% python3 -q
>>> import numpy as np
>>> import numpy.linalg as la
>>> np.set_printoptions(precision=2, suppress=True, linewidth=140, legacy="1.25")
>>> feats = np.loadtxt("sample9.csv", delimiter=",")
>>> print(feats)
[[-22.  -7.  -8.]
 [ -1.   8.  -5.]
 [  9.   2.  -6.]]
>>> other = la.inv(feats)
>>> print(round(la.det(feats) * la.det(other), 2))
1.0
>>> print(np.round(feats @ other, 2) + 0)
[[1. 0. 0.]
 [0. 1. 0.]
 [0. 0. 1.]]
>>> print(np.round(la.slogdet(feats)[0], 2))
1.0
>>> t = np.radians(90)
>>> Rm = np.eye(3)
>>> Rm[1, 1] = Rm[2, 2] = np.cos(t)
>>> Rm[1, 2], Rm[2, 1] = -np.sin(t), np.sin(t)
>>> print(Rm.round(2) + 0)
[[ 1.  0.  0.]
 [ 0.  0. -1.]
 [ 0.  1.  0.]]
>>> other = feats @ Rm.T
>>> print(np.abs(other - feats).max(axis=0))
[ 0. 15. 13.]
>>> print(np.allclose(feats @ feats.T, other @ other.T))
True
>>> print(la.svd(feats, compute_uv=False), la.svd(other, compute_uv=False))
[25.46 10.88  6.44] [25.46 10.88  6.44]
>>> print(np.allclose(la.norm(feats, axis=1), la.norm(other, axis=1)))
True
>>> r0 = np.array([0, 1, 3])
>>> print(np.array([np.convolve(row, r0, "same") for row in feats]))
[[-22. -73. -29.]
 [ -1.   5.  19.]
 [  9.  29.   0.]]
>>> rng = np.random.default_rng(321534)
>>> idx = rng.permutation(3)
>>> print(idx)
[1 0 2]
>>> other = feats[idx][:, idx]
>>> print(np.diag(other))
[  8. -22.  -6.]
>>> print(other)
[[  8.  -1.  -5.]
 [ -7. -22.  -8.]
 [  2.   9.  -6.]]
>>> print(np.allclose(other, feats))
False
>>> print(np.sort(np.abs(la.eigvals(other))))
[ 8.25 14.71 14.71]
>>> print(np.trace(other))
-20.0
>>> print(np.allclose(other, other.T))
False
>>> print(round(np.abs(la.eigvals(other)).max(), 2))
14.71
>>> print(np.allclose(other @ other.T, other.T @ other))
False
>>> other.inv()
Traceback (most recent call last):
  File "<python-input-33>", line 1, in <module>
    other.inv()
    ^^^^^^^^^
AttributeError: 'numpy.ndarray' object has no attribute 'inv'
>>> print(la.matrix_power(other, 2))
[[  61.  -31.   -2.]
 [  82.  419.  259.]
 [ -59. -254.  -46.]]
>>> print(np.trace(other))
-20.0
>>> print(round(float(la.det(other)), 2))
1785.0
>>> print(np.sort(np.abs(la.eigvals(other))))
[ 8.25 14.71 14.71]
